$ ipython --no-banner

In [1]: import numpy as np

In [2]: from numpy import linalg as LA

In [3]: np.set_printoptions(precision=1, suppress=True, linewidth=200, sign=" ")

In [4]: X = np.loadtxt("a.csv", delimiter=",")

In [5]: X
Out[5]: 
array([[ 0.,  0.,  1.,  1.],
       [ 0.,  0.,  0.,  0.],
       [ 1.,  0.,  0.,  1.],
       [ 1.,  0.,  1.,  0.]])

In [6]: # 2 blocks once reordered

In [7]: left, sig, vt = LA.svd(X)

In [8]: np.argmax(sig[:-1] / (sig[1:] + 1e-6)) + 1
Out[8]: np.int64(3)

In [9]: A2 = left[:, :3] @ np.diag(sig[:3]) @ vt[:3]

In [10]: round(LA.norm(X - A2) / LA.norm(X), 1)
Out[10]: np.float64(0.0)

In [11]: A2.round(1) + 0
Out[11]: 
array([[ 0.,  0.,  1.,  1.],
       [ 0.,  0.,  0.,  0.],
       [ 1.,  0.,  0.,  1.],
       [ 1.,  0.,  1.,  0.]])

In [12]: round(LA.det(X), 1)
Out[12]: np.float64(0.0)

In [13]: (X + X.T) / 2
Out[13]: 
array([[ 0.,  0.,  1.,  1.],
       [ 0.,  0.,  0.,  0.],
       [ 1.,  0.,  0.,  1.],
       [ 1.,  0.,  1.,  0.]])

In [14]: (X - X.T) / 2
Out[14]: 
array([[ 0.,  0.,  0.,  0.],
       [ 0.,  0.,  0.,  0.],
       [ 0.,  0.,  0.,  0.],
       [ 0.,  0.,  0.,  0.]])

In [15]: round(np.abs(LA.eigvals(X)).max(), 1)
Out[15]: np.float64(2.0)

In [16]: np.sort(np.abs(LA.eigvals(X)))
Out[16]: array([ 0.,  1.,  1.,  2.])

In [17]: np.allclose(X, X.T)
Out[17]: True

In [18]: np.round(LA.norm(X, 1), 1), round(LA.norm(X, np.inf), 1)
Out[18]: (np.float64(2.0), np.float64(2.0))

In [19]: LA.norm(X, axis=1)
Out[19]: array([ 1.4,  0. ,  1.4,  1.4])

In [20]: round(float(LA.norm(X[2], 1)), 1), round(float(LA.norm(X[2], np.inf)), 1)
Out[20]: (2.0, 1.0)

In [21]: LA.norm(X, axis=1).argmax()
Out[21]: np.int64(0)

In [22]: arr = np.array([[2, 0, -1],
    ...:     [1, 1, -2],
    ...:     [0, -2, 0],
    ...:     [-2, -1, 1],
    ...:     [1, 0, 1],
    ...:     [7, 5, -11]])

In [23]: A2 = np.c_[arr[:, :2] @ np.array([[-2, -6], [-6, -4]]), np.array([2, -1, 3, -3, 1, 0])]

In [24]: A2
Out[24]: 
array([[ -4, -12,   2],
       [ -8, -10,  -1],
       [ 12,   8,   3],
       [ 10,  16,  -3],
       [ -2,  -6,   1],
       [-44, -62,   0]])

In [25]: np.round(LA.lstsq(arr, A2[:, 0])[0], 1) + 0
Out[25]: array([-2., -6.,  0.])

In [26]: vec = np.array([-3, 2, 0])

In [27]: h = np.maximum(A2 @ vec, 0)

In [28]: np.maximum(A2 @ (3 * vec), 0)
Out[28]: array([  0,  12,   0,   6,   0,  24])

In [29]: A2 = np.array([[-3]])

In [30]: cent = np.array([[8, -8, -8, 6, 0],
    ...:     [-9, -3, 3, -1, 6],
    ...:     [-5, -5, 4, -2, 9],
    ...:     [5, 5, 3, -3, 2],
    ...:     [-1, -9, -9, -3, 4]])

In [31]: M = np.block([[A2, np.zeros((1, 5))], [np.zeros((5, 1)), cent]])

In [32]: M
Out[32]: 
array([[-3.,  0.,  0.,  0.,  0.,  0.],
       [ 0.,  8., -8., -8.,  6.,  0.],
       [ 0., -9., -3.,  3., -1.,  6.],
       [ 0., -5., -5.,  4., -2.,  9.],
       [ 0.,  5.,  5.,  3., -3.,  2.],
       [ 0., -1., -9., -9., -3.,  4.]])

In [33]: np.sort(np.abs(LA.eigvals(M)))
Out[33]: array([  1.3,   3. ,   9.2,  10.5,  10.5,  13.1])

In [34]: np.trace(M)
Out[34]: np.float64(7.0)

In [35]: np.allclose(M @ M.T, M.T @ M)
Out[35]: False

In [36]: (M + M.T) / 2
Out[36]: 
array([[-3. ,  0. ,  0. ,  0. ,  0. ,  0. ],
       [ 0. ,  8. , -8.5, -6.5,  5.5, -0.5],
       [ 0. , -8.5, -3. , -1. ,  2. , -1.5],
       [ 0. , -6.5, -1. ,  4. ,  0.5,  0. ],
       [ 0. ,  5.5,  2. ,  0.5, -3. , -0.5],
       [ 0. , -0.5, -1.5,  0. , -0.5,  4. ]])

In [37]: LA.matrix_power(M, 3)
Out[37]: 
array([[  -27.,     0.,     0.,     0.,     0.,     0.],
       [    0.,  2266.,    14.,  -832.,  1572., -1062.],
       [    0., -1112.,  -182.,   166.,  -346.,   184.],
       [    0.,   154.,    58.,  -584.,    -8.,  -706.],
       [    0.,   882.,   384.,  -638.,  -282.,  -698.],
       [    0.,  1246.,   836.,    74.,  1086., -1190.]])

In [38]: np.allclose(M, M.T)
Out[38]: False
